>>> import numpy as np
>>> np.set_printoptions(suppress=True, linewidth=120)
>>> M = np.loadtxt("dump.csv", delimiter=",")
>>> print(M)
[[ 15.  25.  15. -25.  20.  10.]
 [ 12.  20.  12. -20.  16.   8.]
 [  0.   0.   0.   0.   0.   0.]
 [  0.   0.   0.   0.   0.   0.]
 [ 12.  20.  12. -20.  16.   8.]]
>>> def softmax(z):
...     e = np.exp(z - z.max(axis=-1, keepdims=True))
...     return e / e.sum(axis=-1, keepdims=True)
... 
>>> print(np.round(softmax(10 * M[1]), 2) + 0)
[0. 1. 0. 0. 0. 0.]
>>> print(np.round(softmax(M[1] + 3), 2) + 0)
[0.   0.98 0.   0.   0.02 0.  ]
>>> scores = M @ M.T / np.sqrt(6)
>>> print(softmax(scores).round(6).argmax(axis=1))
[0 0 0 0 0]
>>> left, sv, Vh = np.linalg.svd(M)
>>> print(sv.round(2) + 0)
[70.82  0.    0.    0.    0.  ]
>>> Y = left[:, :1] @ np.diag(sv[:1]) @ Vh[:1]
>>> print(round(np.linalg.norm(M - Y, 2), 2), np.round(sv[1], 2))
0.0 0.0
>>> print(np.linalg.matrix_rank(M, rtol=0.05))
1
>>> print(np.linalg.matrix_rank(Y))
1
>>> print(round(float(np.abs(M - Y).max()), 2))
0.0
>>> m1 = np.load("a.npy")
>>> print(m1)
[[-1.   -2.08  1.05]
 [-1.12 -2.19  1.02]
 [-1.06 -2.03  1.04]
 [-0.97 -2.08  1.01]
 [-1.15 -2.02  0.98]
 [-0.9  -2.02  1.15]
 [-0.94 -2.05  0.96]
 [-0.93 -2.    1.02]
 [-0.93 -1.96  0.91]
 [-1.03 -2.09  1.06]
 [ 3.2  -3.01  1.09]
 [ 2.96 -3.04  1.07]
 [ 3.16 -2.89  1.03]
 [ 2.97 -3.09  0.96]
 [ 3.03 -2.96  1.11]
 [ 2.95 -2.95  1.09]
 [ 2.89 -3.05  0.96]
 [ 2.96 -3.19  0.97]
 [ 3.14 -2.94  1.16]
 [ 3.02 -2.9   0.97]]
>>> print(round(float(np.linalg.norm(m1, 1)), 2), round(float(np.linalg.norm(m1, np.inf)), 2))
50.54 7.3
>>> print(round(np.linalg.norm(m1, 2), 2))
14.32
>>> print(round(float(np.linalg.norm(m1) ** 2 / np.linalg.norm(m1, 2) ** 2), 2))
1.25
>>> print(round(np.linalg.norm(m1[17] - m1[15]), 2))
0.27
>>> print(round(float(np.linalg.norm(m1, "nuc")), 2))
21.76
>>> print(np.round(np.linalg.norm(m1[17], 1), 2), np.round(np.linalg.norm(m1[17], np.inf), 2))
7.12 3.19
>>> print(np.linalg.norm(m1, axis=1).argmax())
10
>>> print(np.round(m1[17] @ m1[15], 2))
19.2
>>> P = m1 @ np.linalg.solve(m1.T @ m1, m1.T)
>>> print(np.round(P @ m1[:, 2], 2))
[1.05 1.02 1.04 1.01 0.98 1.15 0.96 1.02 0.91 1.06 1.09 1.07 1.03 0.96 1.11 1.09 0.96 0.97 1.16 0.97]
>>> print(np.allclose(P @ P, P))
True
>>> Xc = (m1 - m1.mean(axis=0)) / m1.std(axis=0)
>>> print(np.argwhere(np.abs(Xc) > 2))
[]
>>> print(np.round(Xc.std(axis=0), 2))
[1. 1. 1.]
>>> c = np.linalg.lstsq(np.delete(Xc, 0, axis=1), Xc[:, 0])[0]
>>> print(np.abs(c).argmax())
0
>>> Y = np.c_[m1[:, :1] @ np.array([[5]]), np.array([-4, 2, -3, -5, -3, -2, 4, -1, 4, 0, 4, 2, 5, -4, -1, -2, 1, -4, 1, 1])]
>>> print(Y.round(2))
[[-5.   -4.  ]
 [-5.6   2.  ]
 [-5.3  -3.  ]
 [-4.85 -5.  ]
 [-5.75 -3.  ]
 [-4.5  -2.  ]
 [-4.7   4.  ]
 [-4.65 -1.  ]
 [-4.65  4.  ]
 [-5.15  0.  ]
 [16.    4.  ]
 [14.8   2.  ]
 [15.8   5.  ]
 [14.85 -4.  ]
 [15.15 -1.  ]
 [14.75 -2.  ]
 [14.45  1.  ]
 [14.8  -4.  ]
 [15.7   1.  ]
 [15.1   1.  ]]
>>> print(np.round(np.linalg.norm(Y - m1 @ np.linalg.lstsq(m1, Y)[0], axis=0), 2) + 0)
[ 0.   13.16]
>>> print(np.round(np.linalg.norm(np.linalg.qr(m1)[0].T @ Y, axis=0) ** 2 / ((Y ** 2).sum(axis=0) + 1e-12), 2))
[1.   0.06]
>>> print(np.round(np.linalg.lstsq(m1, Y[:, 0])[0], 2) + 0)
[5. 0. 0.]
>>> x0 = np.array([0, 1, 0])
>>> y = m1 @ x0
>>> print(y)
[-2.08 -2.19 -2.03 -2.08 -2.02 -2.02 -2.05 -2.   -1.96 -2.09 -3.01 -3.04 -2.89 -3.09 -2.96 -2.95 -3.05 -3.19 -2.94
 -2.9 ]
>>> print(np.round(np.linalg.lstsq(m1, y)[0], 2) + 0)
[0. 1. 0.]
>>> try:
...     np.linalg.solve(m1, y)
... except np.linalg.LinAlgError as e:
...     print(repr(e))
... 
LinAlgError('Last 2 dimensions of the array must be square')
>>> rng = np.random.default_rng(922)
>>> y = y + 0.02 * rng.normal(size=20)
>>> print(y.round(2))
[-2.09 -2.2  -2.02 -2.09 -2.   -2.02 -2.05 -2.01 -1.97 -2.08 -3.06 -3.06 -2.89 -3.07 -2.98 -2.94 -3.04 -3.18 -2.94
 -2.94]
>>> c, *_ = np.linalg.lstsq(m1, y)
>>> print([round(float(np.linalg.norm(np.linalg.solve(m1.T @ m1 + lam * np.eye(3), m1.T @ y))), 2) for lam in (0, 1, 10, 100)])
[0.98, 0.91, 0.84, 0.54]
>>> print(c.round(2))
[-0.01  0.97 -0.06]
>>> print(np.round(np.linalg.norm(y - m1 @ c), 2))
0.07
>>> print(np.round(m1.T @ (y - m1 @ c), 2) + 0)
[0. 0. 0.]
>>> data = np.load("arr.npy")
>>> print(data)
[[ 1  2  0  0  0  0]
 [ 1 -1  0  0  0  0]
 [-1  2  0  0  0  0]
 [ 0  0  1  2  0  0]
 [ 0  0  1 -1  0  0]
 [ 0  0 -1  2  0  0]
 [ 0  0  0  0  1  2]
 [ 0  0  0  0  1 -1]
 [ 0  0  0  0 -1  2]]
>>> Y = np.c_[data[:, :2] @ np.array([[3, 0], [1, 1]]), np.array([1, 3, 1, 2, 0, 1, 1, 1, 0])]
>>> print(Y)
[[ 5  2  1]
 [ 2 -1  3]
 [-1  2  1]
 [ 0  0  2]
 [ 0  0  0]
 [ 0  0  1]
 [ 0  0  1]
 [ 0  0  1]
 [ 0  0  0]]
>>> print(np.round(np.linalg.norm(np.linalg.qr(data)[0].T @ Y, axis=0) ** 2 / ((Y ** 2).sum(axis=0) + 1e-12), 2))
[1.   1.   0.56]
>>> print(np.linalg.matrix_rank(np.c_[data, Y]))
7
>>> print(np.linalg.matrix_rank(Y))
3
>>> arr = np.loadtxt("out2.csv", delimiter=",")
>>> print(arr)
[[ 6.  0.  1.  3.  1.  2.]
 [ 3.  8.  2.  0.  3.  1.]
 [ 1.  2. 11.  3.  3.  3.]
 [ 2.  1.  3.  6.  0.  0.]
 [ 1.  0.  3.  1. -8.  1.]
 [ 2.  3.  1.  1.  0. 12.]]
>>> print(np.round(np.linalg.norm(arr) ** 2 / np.linalg.norm(arr, 2) ** 2, 2))
2.06
>>> print(np.linalg.norm(arr, axis=1).argmax())
5
>>> print(np.round(np.linalg.norm(arr, axis=1), 2))
[ 7.14  9.33 12.37  7.07  8.72 12.61]
>>> print(round(float(np.linalg.norm(arr, "nuc")), 2))
53.03
>>> print(round(float(np.linalg.norm(arr[2] - arr[0])), 2))
11.58
>>> print(arr[2] @ arr[0])
35.0
>>> print(np.round(np.linalg.norm(arr, 2), 2))
16.71
>>> print(round(float(np.abs(np.linalg.eigvals(arr)).max()), 2))
16.61
>>> print(np.round(np.linalg.matrix_power(arr, 2), 2))
[[ 48.  11.  31.  42.   1.  40.]
 [ 49.  71.  51.  19.   9.  35.]
 [ 38.  50. 147.  60.  16.  76.]
 [ 30.  20.  55.  51.  14.  14.]
 [  5.  10.  14.  11.  74.  15.]
 [ 48.  63.  34.  27.  14. 154.]]
>>> X = np.loadtxt("mat.csv", delimiter=",")
>>> print(X)
[[ 3.  6.  3.  0.  0.  0.]
 [ 2.  0.  9.  0.  0.  0.]
 [ 5.  8.  0.  0.  0.  0.]
 [ 0.  0.  0.  3.  0. -3.]
 [ 0.  0.  0.  1. -1. -2.]
 [ 0.  0.  0. -1. -2. -1.]]
>>> # rows and columns are dependent
>>> left, sv, Vh = np.linalg.svd(X, full_matrices=False)
>>> print(np.abs(left[:, 0]).round(6).argmax())
2
>>> print((sv > 1e-8).sum())
5
>>> print(round(np.sqrt((sv ** 2).sum()), 2), round(np.linalg.norm(X), 2))
16.06 16.06
>>> print(np.round(np.abs(Vh[0]), 2))
[0.5  0.74 0.45 0.   0.   0.  ]
>>> left, sv, Vh = np.linalg.svd(X)
>>> vecs = Vh[:(sv > 1e-8).sum()]
>>> x0 = X[4] + 4 * X[1] + rng.integers(2) * np.eye(6)[4]
>>> print(x0)
[ 8.  0. 36.  1. -1. -2.]
>>> print(np.round(vecs.T @ vecs, 2) + 0)
[[ 1.    0.    0.    0.    0.    0.  ]
 [ 0.    1.    0.    0.    0.    0.  ]
 [ 0.    0.    1.    0.    0.    0.  ]
 [ 0.    0.    0.    0.67  0.33 -0.33]
 [ 0.    0.    0.    0.33  0.67  0.33]
 [ 0.    0.    0.   -0.33  0.33  0.67]]
>>> print(np.round(np.linalg.norm(x0 - vecs.T @ vecs @ x0), 2))
0.0
>>> labels = rng.permutation(6)
>>> print(labels)
[3 5 2 0 4 1]
>>> Y = X[labels][:, labels]
>>> print(np.allclose(Y, X))
False
>>> print(np.trace(Y))
4.0
>>> print(np.round(np.sort(np.abs(np.linalg.eigvals(Y))), 2) + 0)
[ 0.    1.08  3.    4.    7.9  11.98]
